% ipython --no-banner

In [1]: import numpy as np

In [2]: from numpy import linalg as LA

In [3]: np.set_printoptions(precision=2, suppress=True, linewidth=200)

In [4]: tidy = lambda a: np.round(a, 2) + 0

In [5]: data = np.load("block4.npy")

In [6]: data
Out[6]: 
array([[  1,  -3,   9, -27],
       [  1,  -2,   4,  -8],
       [  1,  -1,   1,  -1],
       [  1,   0,   0,   0]])

In [7]: hat = np.triu(np.array([[2, 0, 2, 2], [0, 0, 0, 2], [2, 1, 1, 1], [1, 0, 0, 2]]), 1) + np.eye(4)

In [8]: A2 = hat @ data @ LA.inv(hat)

In [9]: tidy(LA.det(A2))
Out[9]: np.float64(12.0)

In [10]: np.trace(A2), np.trace(data)
Out[10]: (np.float64(0.0), np.int64(0))

In [11]: tidy(np.poly(A2))
Out[11]: array([ 1.,  0., 22., 10., 12.])

In [12]: A2
Out[12]: 
array([[  5.,  -5.,   1., -30.],
       [  3.,  -2.,  -2.,  -8.],
       [  2.,  -1.,  -3.,   0.],
       [  1.,   0.,  -2.,   0.]])

In [13]: LA.matrix_rank(data, rtol=0.1)
Out[13]: np.int64(1)

In [14]: round(np.log10(LA.cond(data)))
Out[14]: 2

In [15]: [round(float(x), 2) for x in LA.svd(data, compute_uv=False)[:3]]
Out[15]: [30.07, 2.24, 0.92]

In [16]: LA.cond(data) > 100
Out[16]: np.True_

In [17]: rng = np.random.default_rng(334)

In [18]: A2 = data + rng.integers(-2, 3, (4, 1)) @ rng.integers(-2, 3, (1, 4))

In [19]: A2
Out[19]: 
array([[  2,  -5,   8, -28],
       [  1,  -2,   4,  -8],
       [ -1,   3,   3,   1],
       [  1,   0,   0,   0]])

In [20]: LA.matrix_rank(A2 - data, tol=1e-8)
Out[20]: np.int64(1)

In [21]: A2 - data
Out[21]: 
array([[ 1, -2, -1, -1],
       [ 0,  0,  0,  0],
       [-2,  4,  2,  2],
       [ 0,  0,  0,  0]])

In [22]: labels = rng.permutation(4)

In [23]: labels
Out[23]: array([1, 0, 3, 2])

In [24]: A2 = data[labels][:, labels]

In [25]: np.allclose(A2, data)
Out[25]: False

In [26]: np.diag(A2)
Out[26]: array([-2,  1,  0,  1])

In [27]: tidy(LA.det(A2)), tidy(LA.det(data[labels]))
Out[27]: (np.float64(12.0), np.float64(12.0))

In [28]: F = np.array([[1.5, 0.7, -1.0, 1.2],
    ...:     [0.7, 0.0, 0.3, 0.7],
    ...:     [-0.9, 0.4, 2.3, -0.9],
    ...:     [-0.5, 0.3, -0.5, -0.8],
    ...:     [-0.4, 0.0, 1.3, 0.2],
    ...:     [0.5, 0.6, -0.5, -0.3]])

In [29]: F
Out[29]: 
array([[ 1.5,  0.7, -1. ,  1.2],
       [ 0.7,  0. ,  0.3,  0.7],
       [-0.9,  0.4,  2.3, -0.9],
       [-0.5,  0.3, -0.5, -0.8],
       [-0.4,  0. ,  1.3,  0.2],
       [ 0.5,  0.6, -0.5, -0.3]])

In [30]: labels = rng.permutation(4)

In [31]: A2 = F[:, labels] * rng.choice([-1, 1], 4)

In [32]: A2
Out[32]: 
array([[ 1.5,  1. , -0.7,  1.2],
       [ 0.7, -0.3, -0. ,  0.7],
       [-0.9, -2.3, -0.4, -0.9],
       [-0.5,  0.5, -0.3, -0.8],
       [-0.4, -1.3, -0. ,  0.2],
       [ 0.5,  0.5, -0.6, -0.3]])

In [33]: U, _, Vh = LA.svd(F.T @ A2)

In [34]: labels
Out[34]: array([0, 2, 1, 3])

In [35]: x0 = np.array([0, -1, -1, 2])

In [36]: a = np.maximum(F @ x0, 0)

In [37]: tidy(np.tanh(F @ x0))
Out[37]: array([ 0.99,  0.8 , -1.  , -0.89, -0.72, -0.6 ])

In [38]: tidy(np.maximum(F @ (3 * x0), 0))
Out[38]: array([8.1, 3.3, 0. , 0. , 0. , 0. ])

In [39]: m1 = np.loadtxt("out8.csv", delimiter=",")

In [40]: tidy(m1)
Out[40]: 
array([[-0.28,  0.88,  0.38],
       [-0.94, -0.16, -0.32],
       [-0.22, -0.44,  0.87]])

In [41]: A2 = np.array([[1, 0], [2, 1], [1, 2]])

In [42]: tidy(np.einsum("ik,kj->ji", m1, A2))
Out[42]: 
array([[ 1.87, -1.56, -0.23],
       [ 1.64, -0.79,  1.3 ]])

In [43]: tidy(A2.T @ m1.T)
Out[43]: 
array([[ 1.87, -1.56, -0.23],
       [ 1.64, -0.79,  1.3 ]])

In [44]: tidy(np.einsum("ik,kj->ij", m1, A2))
Out[44]: 
array([[ 1.87,  1.64],
       [-1.56, -0.79],
       [-0.23,  1.3 ]])

In [45]: tidy(np.einsum("ij->j", m1))
Out[45]: array([-1.43,  0.29,  0.93])

In [46]: tidy(np.einsum("ij,ij->i", m1, m1))
Out[46]: array([1., 1., 1.])

In [47]: Q, R = LA.qr(m1)

In [48]: Q.shape, R.shape
Out[48]: ((3, 3), (3, 3))

In [49]: np.allclose(R.T @ R, m1.T @ m1)
Out[49]: True

In [50]: tidy(R)
Out[50]: 
array([[1., 0., 0.],
       [0., 1., 0.],
       [0., 0., 1.]])

In [51]: np.trace(Q @ Q.T)
Out[51]: np.float64(3.0)

In [52]: hat = np.triu(np.array([[3, 3, 0], [0, 2, 5], [2, 0, 0]]), 1) + np.eye(3)

In [53]: A2 = hat @ m1 @ LA.inv(hat)

In [54]: tidy(LA.det(A2))
Out[54]: np.float64(1.0)

In [55]: LA.matrix_rank(A2)
Out[55]: np.int64(3)

In [56]: tidy(np.poly(A2))
Out[56]: array([ 1.  , -0.44,  0.44, -1.  ])

In [57]: tidy(hat @ m1 - m1 @ hat)
Out[57]: 
array([[-2.81,  0.36, -5.37],
       [-1.1 ,  0.6 ,  5.13],
       [ 0.  ,  0.66,  2.21]])
